$ python -q
>>> import numpy as np
>>> import numpy.linalg as la
>>> np.set_printoptions(precision=2, suppress=True, linewidth=140)
>>> def rd(a):
...     return np.round(a, 2) + 0
... 
>>> rng = np.random.default_rng(9471)
>>> z = rng.integers(0, 2, 3)
>>> X = np.triu((z[:, None] == z) & (rng.random((3, 3)) < 0.8), 1).astype(int)
>>> X += X.T
>>> X
array([[0, 0, 0],
       [0, 0, 0],
       [0, 0, 0]])
>>> W0 = np.loadtxt("arr.csv", delimiter=",")
>>> W0
array([[ 0.,  3.,  0.,  0.],
       [ 3.,  0.,  0.,  0.],
       [ 0.,  0.,  0., -1.],
       [ 0.,  0., -3.,  0.]])
>>> proj = np.triu(np.array([[2, 0, 3, 1], [3, 1, 3, 3], [3, 3, 1, 0], [0, 2, 3, 1]]), 1) + np.eye(4)
>>> out = proj @ W0 @ la.inv(proj)
>>> proj @ W0 - W0 @ proj
array([[  0.,   0., -12., -12.],
       [  0.,   0., -18.,  -6.],
       [  0.,   0.,   0.,   0.],
       [  0.,   0.,   0.,   0.]])
>>> rd(la.det(out))
np.float64(27.0)
>>> la.matrix_rank(out)
np.int64(4)
>>> np.trace(out), np.trace(W0)
(np.float64(0.0), np.float64(0.0))
>>> vals, V = la.eig(W0)
>>> rd(vals)
array([ 3.  , -3.  ,  1.73, -1.73])
>>> rd(np.sort(la.eigvals(la.inv(W0))))
array([-0.58, -0.33,  0.33,  0.58])
>>> rd(W0 @ V[:, 0] - vals[0] * V[:, 0])
array([0., 0., 0., 0.])
>>> (W0 != 0).astype(int)
array([[0, 1, 0, 0],
       [1, 0, 0, 0],
       [0, 0, 0, 1],
       [0, 0, 1, 0]])
>>> W0 @ W0
array([[9., 0., 0., 0.],
       [0., 9., 0., 0.],
       [0., 0., 3., 0.],
       [0., 0., 0., 3.]])
>>> M = np.abs(np.array([[3, 3, 1], [1, 1, 1], [3, 2, 3]])) + np.eye(3)
>>> M = M / M.sum(axis=1, keepdims=True)
>>> rd(M)
array([[0.5 , 0.38, 0.12],
       [0.25, 0.5 , 0.25],
       [0.33, 0.22, 0.44]])
>>> # rows sum to 1
>>> out = la.inv(M)
>>> rd(la.det(M) * la.det(out))
np.float64(1.0)
>>> np.allclose(out, M.T)
False
>>> rd(out)
array([[ 2.82, -2.35,  0.53],
       [-0.47,  3.06, -1.59],
       [-1.88,  0.24,  2.65]])
>>> z = rng.permutation(3)
>>> z
array([2, 0, 1])
>>> out = M[z][:, z]
>>> rd(np.diag(out))
array([0.44, 0.5 , 0.5 ])
>>> def softmax(z):
...     e = np.exp(z - z.max(axis=-1, keepdims=True))
...     return e / e.sum(axis=-1, keepdims=True)
... 
>>> rd(softmax(M).sum(axis=1))
array([1., 1., 1.])
>>> S = M @ M.T / np.sqrt(3)
>>> rd(softmax(S + np.triu(np.full(S.shape, -np.inf), 1)))
array([[1.  , 0.  , 0.  ],
       [0.5 , 0.5 , 0.  ],
       [0.33, 0.33, 0.34]])
>>> softmax(S).round(6).argmax(axis=1)
array([0, 1, 2])
>>> rd(softmax(S))
array([[0.34, 0.33, 0.32],
       [0.33, 0.34, 0.33],
       [0.33, 0.33, 0.34]])
>>> rd(softmax(S)[2] @ M)
array([0.36, 0.36, 0.27])
>>> th = np.deg2rad(36)
>>> F = np.eye(3)
>>> F[np.ix_([1, 2], [1, 2])] = [[np.cos(th), -np.sin(th)], [np.sin(th), np.cos(th)]]
>>> rd(F)
array([[ 1.  ,  0.  ,  0.  ],
       [ 0.  ,  0.81, -0.59],
       [ 0.  ,  0.59,  0.81]])
>>> rd(la.norm(F, axis=0))
array([1., 1., 1.])
>>> rd(la.svd(F, compute_uv=False))
array([1., 1., 1.])
>>> rd(F.T @ F)
array([[1., 0., 0.],
       [0., 1., 0.],
       [0., 0., 1.]])
>>> mat = np.load("a.npy")
>>> mat
array([[ 0,  2,  0],
       [ 1,  0,  0],
       [ 0,  0, -3]])
>>> # splits into 2 blocks
>>> O = mat.astype(float).copy()
>>> for j in range(3):
...     O[:, j] -= O[:, :j] @ (O[:, :j].T @ O[:, j])
...     O[:, j] /= la.norm(O[:, j])
... 
>>> O
array([[ 0.,  1.,  0.],
       [ 1.,  0.,  0.],
       [ 0.,  0., -1.]])
>>> O.T @ mat
array([[1., 0., 0.],
       [0., 2., 0.],
       [0., 0., 3.]])
>>> rd(la.norm(O, axis=1))
array([1., 1., 1.])
>>> rd(la.norm(O[1], 1)), rd(la.norm(O[1], np.inf))
(np.float64(1.0), np.float64(1.0))
>>> rd(la.norm(O[1] - O[0]))
np.float64(1.41)
>>> rd(la.norm(O, "nuc"))
np.float64(3.0)
>>> rd(la.norm(O) ** 2 / la.norm(O, 2) ** 2)
np.float64(3.0)
>>> rd(la.norm(O, axis=0))
array([1., 1., 1.])
>>> rd(la.norm(O, 2))
np.float64(1.0)
>>> K = np.load("dump.npy")
>>> K
array([[6., 0., 0.],
       [0., 6., 5.],
       [0., 5., 6.]])
>>> # splits into 2 blocks
>>> vals, V = la.eigh(K)
>>> x0 = np.array([-6, -3, -4])
>>> rd(x0 @ K @ x0 / (x0 @ x0)), vals[0], vals[-1]
(np.float64(7.97), np.float64(1.0), np.float64(11.0))
>>> np.abs(K).sum(axis=1).max(), np.abs(vals).max()
(np.float64(11.0), np.float64(11.0))
>>> x0 @ K @ x0
np.float64(486.0)
>>> rd(la.eigvalsh(K[1:, 1:]))
array([ 1., 11.])
>>> rd(V * np.sqrt(vals) @ V.T)
array([[2.45, 0.  , 0.  ],
       [0.  , 2.16, 1.16],
       [0.  , 1.16, 2.16]])
>>> rd(V * np.maximum(vals, 0) @ V.T)
array([[6., 0., 0.],
       [0., 6., 5.],
       [0., 5., 6.]])
>>> vals, V = la.eig(K)
>>> rd(K @ V[:, 0] - vals[0] * V[:, 0])
array([0., 0., 0.])
>>> rd(np.sort(la.eigvals(K @ K)))
array([  1.,  36., 121.])
>>> rd(vals)
array([11.,  1.,  6.])
>>> (W0 - W0.T) / 2
array([[ 0.,  0.,  0.,  0.],
       [ 0.,  0.,  0.,  0.],
       [ 0.,  0.,  0.,  1.],
       [ 0.,  0., -1.,  0.]])
>>> W0.inv()
Traceback (most recent call last):
  File "<python-input-79>", line 1, in <module>
    W0.inv()
    ^^^^^^
AttributeError: 'numpy.ndarray' object has no attribute 'inv'
>>> rd(la.det(W0))
np.float64(27.0)
>>> rd(np.abs(la.eigvals(W0)).max())
np.float64(3.0)
>>> np.trace(W0)
np.float64(0.0)
>>> np.allclose(W0, W0.T)
False
>>> W0 @ W0
array([[9., 0., 0., 0.],
       [0., 9., 0., 0.],
       [0., 0., 3., 0.],
       [0., 0., 0., 3.]])
>>> (W0 + W0.T) / 2
array([[ 0.,  3.,  0.,  0.],
       [ 3.,  0.,  0.,  0.],
       [ 0.,  0.,  0., -2.],
       [ 0.,  0., -2.,  0.]])
>>> np.allclose(W0 @ W0.T, W0.T @ W0)
False
>>> rd(np.sort(np.abs(la.eigvals(W0))))
array([1.73, 1.73, 3.  , 3.  ])
>>> vals, V = la.eigvalsh(K)
Traceback (most recent call last):
  File "<python-input-88>", line 1, in <module>
    vals, V = la.eigvalsh(K)
    ^^^^^^^
ValueError: too many values to unpack (expected 2)
>>> vals, V = la.eigh(K)
>>> rd(V.T @ V)
array([[1., 0., 0.],
       [0., 1., 0.],
       [0., 0., 1.]])
>>> rd(la.eigvalsh(K + -1 * np.eye(3)))
array([ 0.,  5., 10.])
>>> vals
array([ 1.,  6., 11.])
>>> E = np.load("layer14.npy")
>>> E
array([[-0.49, -3.99, -1.  ],
       [-0.02,  0.  ,  0.01],
       [-0.26, -2.43, -0.56],
       [-0.3 , -2.41, -0.62],
       [-0.52, -3.98, -0.99],
       [-0.14, -0.79, -0.23],
       [-0.12, -0.81, -0.19],
       [-0.01,  0.04, -0.01],
       [-0.22, -1.57, -0.42],
       [-0.23, -1.62, -0.37],
       [-0.3 , -2.41, -0.62],
       [-0.51, -3.98, -1.01],
       [-0.3 , -2.43, -0.59],
       [ 0.02, -0.02,  0.02],
       [-0.08, -0.79, -0.25],
       [-0.28, -2.38, -0.63],
       [-0.49, -4.03, -1.  ],
       [-0.11, -0.81, -0.2 ],
       [-0.09, -0.81, -0.17]])
>>> round(np.log10(la.cond(E)))
2
>>> rd(la.norm(E, 2) / la.norm(E))
np.float64(1.0)
>>> np.argsort(-la.norm(E, axis=0).round(6), kind="stable")[:3]
array([1, 2, 0])
>>> proj = E @ la.solve(E.T @ E, E.T)
>>> rd(np.diag(proj))
array([0.17, 0.07, 0.39, 0.08, 0.23, 0.25, 0.08, 0.05, 0.13, 0.28, 0.08, 0.18, 0.09, 0.09, 0.32, 0.22, 0.19, 0.02, 0.09])
>>> np.allclose(proj @ proj, proj)
True
>>> rd(la.eigvalsh(proj))
array([0., 0., 0., 0., 0., 0., 0., 0., 0., 0., 0., 0., 0., 0., 0., 0., 1., 1., 1.])
>>> rd(proj @ E[:, 2])
array([-1.  ,  0.01, -0.56, -0.62, -0.99, -0.23, -0.19, -0.01, -0.42, -0.37, -0.62, -1.01, -0.59,  0.02, -0.25, -0.63, -1.  , -0.2 , -0.17])
>>> Ac = E - E.mean(axis=0)
>>> V = la.svd(Ac)[2][:1]
>>> out = Ac - Ac @ V.T @ V
>>> rd((Ac @ V.T).std(axis=0))
array([1.43])
>>> out = E / la.norm(E, axis=1, keepdims=True)
>>> G = out @ out.T
>>> rd(la.norm(out, axis=1))
array([1., 1., 1., 1., 1., 1., 1., 1., 1., 1., 1., 1., 1., 1., 1., 1., 1., 1., 1.])
>>> (G - 2 * np.eye(19)).round(6).argmax(axis=1)
array([16,  7, 12, 10, 11,  8,  9,  1, 11,  6,  3,  3, 16, 18, 15,  3,  0,  4,  2])
>>> O, V = la.qr(M[:, :1])[0], la.qr(M[:, 1:])[0]
>>> sigma = la.svd(O.T @ V, compute_uv=False)
>>> rd(np.degrees(np.arccos(sigma.clip(0, 1))))
array([24.44])
>>> rd(sigma)
array([0.91])
>>> rd(la.norm(O @ O.T - V @ V.T, 2))
np.float64(1.0)
>>> feats = np.loadtxt("case10.csv", delimiter=",")
>>> feats
array([[2., 0., 0., 0.],
       [0., 1., 0., 0.],
       [0., 2., 3., 0.],
       [1., 0., 3., 1.]])
>>> x0 = np.array([3, 4, 2, 5])
>>> target = feats @ x0
>>> beta, lr = np.zeros(4), 1 / la.norm(feats, 2) ** 2
>>> for i in range(30):
...     beta -= lr * feats.T @ (feats @ beta - target)
...     if i % 10 == 0: print(i, round(la.norm(feats @ beta - target), 2))
... 
0 4.44
10 2.01
20 1.7
>>> rd(la.cond(feats))
np.float64(12.55)
>>> rd(beta)
array([3.11, 2.61, 3.11, 1.07])
